% ipython --no-banner

In [1]: import numpy as np

In [2]: np.set_printoptions(precision=2, suppress=True, linewidth=100, legacy="1.25")

In [3]: rnd = lambda a: np.round(a, 2) + 0

In [4]: J = np.load("block12.npy")

In [5]: J
Out[5]: 
array([[3., 2., 2., 2., 0., 0., 0., 2.],
       [2., 3., 2., 2., 0., 0., 0., 2.],
       [2., 2., 3., 2., 0., 0., 0., 2.],
       [2., 2., 2., 3., 0., 0., 0., 2.],
       [0., 0., 0., 0., 3., 2., 2., 0.],
       [0., 0., 0., 0., 2., 3., 2., 0.],
       [0., 0., 0., 0., 2., 2., 3., 0.],
       [2., 2., 2., 2., 0., 0., 0., 3.]])

In [6]: rng = np.random.default_rng(39)

In [7]: labels = rng.permutation(8)

In [8]: labels
Out[8]: array([6, 2, 7, 1, 0, 3, 4, 5])

In [9]: M2 = J[labels][:, labels]

In [10]: np.trace(M2)
Out[10]: 24.0

In [11]: E = np.load("data.npy")

In [12]: E
Out[12]: 
array([[-2.53, -1.23,  2.75,  0.3 , -1.18,  3.29],
       [-0.74, -1.23, -2.47, -1.19, -1.61, -2.77],
       [ 3.7 , -1.62,  2.53, -1.73, -5.15,  0.37],
       [-1.09,  0.13, -1.94,  3.38, -1.12, -3.49],
       [-1.88, -0.13, -3.48, -0.83, -4.01, -3.48],
       [ 0.21,  0.  ,  0.86,  1.66, -3.19, -0.89],
       [ 3.19, -0.01,  1.14,  0.52, -2.82,  5.18],
       [ 2.47, -2.89,  5.78,  1.99,  3.  ,  4.66],
       [ 2.09,  2.42, -0.81, -3.1 ,  4.8 , -2.63],
       [ 0.4 ,  1.77,  5.42,  2.65,  6.09,  2.1 ],
       [ 3.41,  1.39,  3.41, -2.76,  0.15,  4.8 ],
       [-4.17, -1.38, -2.21,  1.35, -0.35,  0.01],
       [-1.32, -2.74,  1.64,  0.79,  1.09, -1.29],
       [-0.11, -2.63, -1.47, -1.83, -1.05,  2.99],
       [-1.1 ,  2.18,  3.77,  2.36,  0.1 ,  0.26],
       [-2.38, -2.2 , -0.25, -2.54, -0.49, -0.31],
       [ 0.33, -0.57, -0.46, -1.17, -0.1 , -0.13],
       [ 0.56, -3.29,  1.18,  0.33,  3.45,  0.82],
       [ 1.13, -2.74, -0.2 , -0.07,  0.31,  2.01]])

In [13]: dist = np.linalg.norm(E[:, None] - E[None], axis=-1)

In [14]: print(dist[10].round(6).argsort(kind="stable")[:4])
[10  6 18 16]

In [15]: rnd(dist[:5, :5])
Out[15]: 
array([[ 0.  ,  8.34,  8.21,  9.02,  9.78],
       [ 8.34,  0.  ,  8.22,  4.89,  3.15],
       [ 8.21,  8.22,  0.  , 10.16,  9.3 ],
       [ 9.02,  4.89, 10.16,  0.  ,  5.4 ],
       [ 9.78,  3.15,  9.3 ,  5.4 ,  0.  ]])

In [16]: dist.mean(axis=1).argmax()
Out[16]: 9

In [17]: np.flatnonzero(dist[10] < dist.mean() / 2)
Out[17]: array([10])

In [18]: cent = E[[10, 11]].astype(float)

In [19]: for _ in range(7):
    ...:     labels = np.linalg.norm(E[:, None] - cent, axis=-1).argmin(axis=1)
    ...:     cent = np.array([E[labels == j].mean(axis=0) for j in range(2)])
    ...: 

In [20]: labels
Out[20]: array([1, 1, 0, 1, 1, 1, 0, 0, 0, 0, 0, 1, 1, 1, 0, 1, 1, 1, 1])

In [21]: np.bincount(labels)
Out[21]: array([ 7, 12])

In [22]: rnd(cent[1] - cent[0])
Out[22]: array([-3.02, -1.96, -3.54,  0.03, -1.57, -2.38])

In [23]: cen = (E - E.mean(axis=0)) / E.std(axis=0)

In [24]: np.argwhere(np.abs(cen) > 2)
Out[24]: 
array([[ 9,  4],
       [11,  0]])

In [25]: rnd(cen.std(axis=0))
Out[25]: array([1., 1., 1., 1., 1., 1.])

In [26]: beta = np.linalg.lstsq(np.delete(cen, 0, axis=1), cen[:, 0])[0]

In [27]: np.abs(beta).argmax()
Out[27]: 1

In [28]: A = np.tanh(np.array([[-0.5, -0.1, -2.4],
    ...:     [0.1, 0.6, -0.3],
    ...:     [0.0, 0.7, -0.3],
    ...:     [-1.3, -0.6, 0.1],
    ...:     [0.4, -0.9, -0.3],
    ...:     [1.2, 0.7, -1.3],
    ...:     [0.6, 0.3, -0.5],
    ...:     [-0.8, 1.0, 0.3],
    ...:     [-1.0, -1.9, -1.2],
    ...:     [-0.4, -0.7, -0.4],
    ...:     [-1.3, -0.6, 2.3],
    ...:     [0.2, -1.1, -0.4],
    ...:     [-1.4, -0.6, 1.0],
    ...:     [1.2, -1.7, 0.9],
    ...:     [0.2, 0.1, -1.2],
    ...:     [0.6, -0.1, 0.1]]) @ np.array([[1.1, -0.7, -0.3, 0.3, -0.7, 1.9, 1.3, -0.6, -1.8, -1.5, 0.9],
    ...:     [-0.8, -1.4, -1.7, 0.6, 0.0, -0.7, 1.7, 0.5, 0.9, -0.3, -0.6],
    ...:     [-1.3, -1.0, 0.5, 0.6, 0.4, -1.4, -0.6, -1.3, -2.3, -0.5, 0.1]]))

In [29]: rnd(A)
Out[29]: 
array([[ 0.99,  0.99, -0.71, -0.93, -0.54,  0.99,  0.55,  1.  ,  1.  ,  0.96, -0.56],
       [ 0.02, -0.54, -0.83,  0.21, -0.19,  0.19,  0.87,  0.56,  0.78, -0.18, -0.29],
       [-0.17, -0.59, -0.87,  0.24, -0.12, -0.07,  0.88,  0.63,  0.87, -0.06, -0.42],
       [-0.79,  0.93,  0.9 , -0.6 ,  0.74, -0.98, -0.99,  0.34,  0.92,  0.97, -0.66],
       [ 0.91,  0.86,  0.85, -0.54, -0.38,  0.95, -0.68, -0.29, -0.69, -0.18,  0.7 ],
       [ 0.99, -0.48, -0.98,  0.  , -0.88,  1.  ,  1.  ,  0.87,  0.9 , -0.88,  0.49],
       [ 0.79, -0.33, -0.74,  0.06, -0.55,  0.93,  0.92,  0.41,  0.33, -0.63,  0.3 ],
       [-0.97, -0.81, -0.86,  0.49,  0.59, -0.99,  0.45,  0.53,  0.93,  0.64, -0.86],
       [ 0.96,  1.  ,  0.99, -0.97,  0.22,  0.8 , -1.  ,  0.84,  0.99,  0.99,  0.12],
       [ 0.56,  0.93,  0.8 , -0.65,  0.12,  0.28, -0.9 ,  0.39,  0.77,  0.77,  0.02],
       [-1.  , -0.5 ,  0.99,  0.56,  0.95, -1.  , -1.  , -0.99, -1.  ,  0.75, -0.52],
       [ 0.92,  0.95,  0.92, -0.69, -0.29,  0.94, -0.88, -0.15, -0.41,  0.23,  0.66],
       [-0.98,  0.68,  0.96, -0.18,  0.88, -1.  , -1.  , -0.64, -0.31,  0.94, -0.66],
       [ 0.91,  0.56,  0.99, -0.12, -0.45,  0.98, -0.95, -0.99, -1.  , -0.94,  0.98],
       [ 0.94,  0.73, -0.68, -0.54, -0.55,  0.96,  0.82,  0.9 ,  0.99,  0.26,  0.  ],
       [ 0.54, -0.36,  0.04,  0.18, -0.36,  0.79,  0.5 , -0.49, -0.89, -0.73,  0.54]])

In [30]: x0 = np.array([5, 5, 4, 5, 5, 4])

In [31]: rhs = E @ x0

In [32]: rnd(np.linalg.solve(E.T @ E, E.T @ rhs))
Out[32]: array([5., 5., 4., 5., 5., 4.])

In [33]: rhs = rhs + 0.3 * rng.normal(size=19)

In [34]: rnd(rhs)
Out[34]: 
array([  0.61, -44.71, -12.27, -14.65, -62.27,  -6.6 ,  29.73,  64.54,  16.9 ,  84.19,  44.38,
       -31.7 ,  -8.89, -21.81,  33.64, -40.15, -10.36,  13.11,   0.4 ])

In [35]: beta, *_ = np.linalg.lstsq(E, rhs)

In [36]: rnd(E.T @ (rhs - E @ beta))
Out[36]: array([0., 0., 0., 0., 0., 0.])

In [37]: [round(float(np.linalg.norm(np.linalg.solve(E.T @ E + lam * np.eye(6), E.T @ rhs))), 2) for lam in (0, 1, 10, 100)]
Out[37]: [11.48, 11.36, 10.52, 7.11]

In [38]: x0 = np.array([-9, -9, -7, -2, -2, 2])

In [39]: h = np.maximum(E @ x0, 0)

In [40]: rnd(np.tanh(E @ x0))
Out[40]: 
array([ 1.,  1., -1.,  1.,  1., -1., -1., -1., -1., -1., -1.,  1.,  1.,  1., -1.,  1.,  1.,  1.,
        1.])

In [41]: rnd(E.T @ h)
Out[41]: array([-559.88, -535.76, -386.97, -150.99, -310.12,  -68.68])

In [42]: np.flatnonzero(h > 1e-9)
Out[42]: array([ 0,  1,  3,  4, 11, 12, 13, 15, 16, 17, 18])

In [43]: E * (h > 1e-9)[:, None]
Out[43]: 
array([[-2.53, -1.23,  2.75,  0.3 , -1.18,  3.29],
       [-0.74, -1.23, -2.47, -1.19, -1.61, -2.77],
       [ 0.  , -0.  ,  0.  , -0.  , -0.  ,  0.  ],
       [-1.09,  0.13, -1.94,  3.38, -1.12, -3.49],
       [-1.88, -0.13, -3.48, -0.83, -4.01, -3.48],
       [ 0.  ,  0.  ,  0.  ,  0.  , -0.  , -0.  ],
       [ 0.  , -0.  ,  0.  ,  0.  , -0.  ,  0.  ],
       [ 0.  , -0.  ,  0.  ,  0.  ,  0.  ,  0.  ],
       [ 0.  ,  0.  , -0.  , -0.  ,  0.  , -0.  ],
       [ 0.  ,  0.  ,  0.  ,  0.  ,  0.  ,  0.  ],
       [ 0.  ,  0.  ,  0.  , -0.  ,  0.  ,  0.  ],
       [-4.17, -1.38, -2.21,  1.35, -0.35,  0.01],
       [-1.32, -2.74,  1.64,  0.79,  1.09, -1.29],
       [-0.11, -2.63, -1.47, -1.83, -1.05,  2.99],
       [-0.  ,  0.  ,  0.  ,  0.  ,  0.  ,  0.  ],
       [-2.38, -2.2 , -0.25, -2.54, -0.49, -0.31],
       [ 0.33, -0.57, -0.46, -1.17, -0.1 , -0.13],
       [ 0.56, -3.29,  1.18,  0.33,  3.45,  0.82],
       [ 1.13, -2.74, -0.2 , -0.07,  0.31,  2.01]])

In [44]: print(rnd(np.linalg.norm(E, 2)))
16.78

In [45]: print(rnd(np.linalg.norm(E[6], 1)), rnd(np.linalg.norm(E[6], np.inf)))
12.86 5.18

In [46]: rnd(np.linalg.norm(E, 1)), rnd(np.linalg.norm(E, np.inf))
Out[46]: (41.77, 20.79)

In [47]: print(rnd(np.linalg.norm(E, "nuc")))
58.02

In [48]: rnd(np.linalg.norm(E, axis=0))
Out[48]: array([ 9.25,  8.34, 11.78,  8.19, 12.24, 11.92])

In [49]: m1 = np.load("test11.npy")

In [50]: print(m1)
[[0 1 0 1 1 0]
 [1 0 0 1 1 0]
 [0 0 0 0 0 0]
 [1 1 0 0 1 0]
 [1 1 0 1 0 0]
 [0 0 0 0 0 0]]

In [51]: np.linalg.cond(m1) > 100
Out[51]: True

In [52]: rnd(np.linalg.norm(m1, 2) / np.linalg.norm(m1))
Out[52]: 0.87

In [53]: print(np.linalg.matrix_rank(m1, rtol=0.1))
4

In [54]: print([round(float(x), 2) for x in np.linalg.svd(m1, compute_uv=False)[:3]])
[3.0, 1.0, 1.0]

In [55]: U, s, Vh = np.linalg.svd(m1)

In [56]: rnd(s)
Out[56]: array([3., 1., 1., 1., 0., 0.])

In [57]: M2 = U[:, :4] @ np.diag(s[:4]) @ Vh[:4]

In [58]: rnd(np.abs(m1 - M2).max())
Out[58]: 0.0
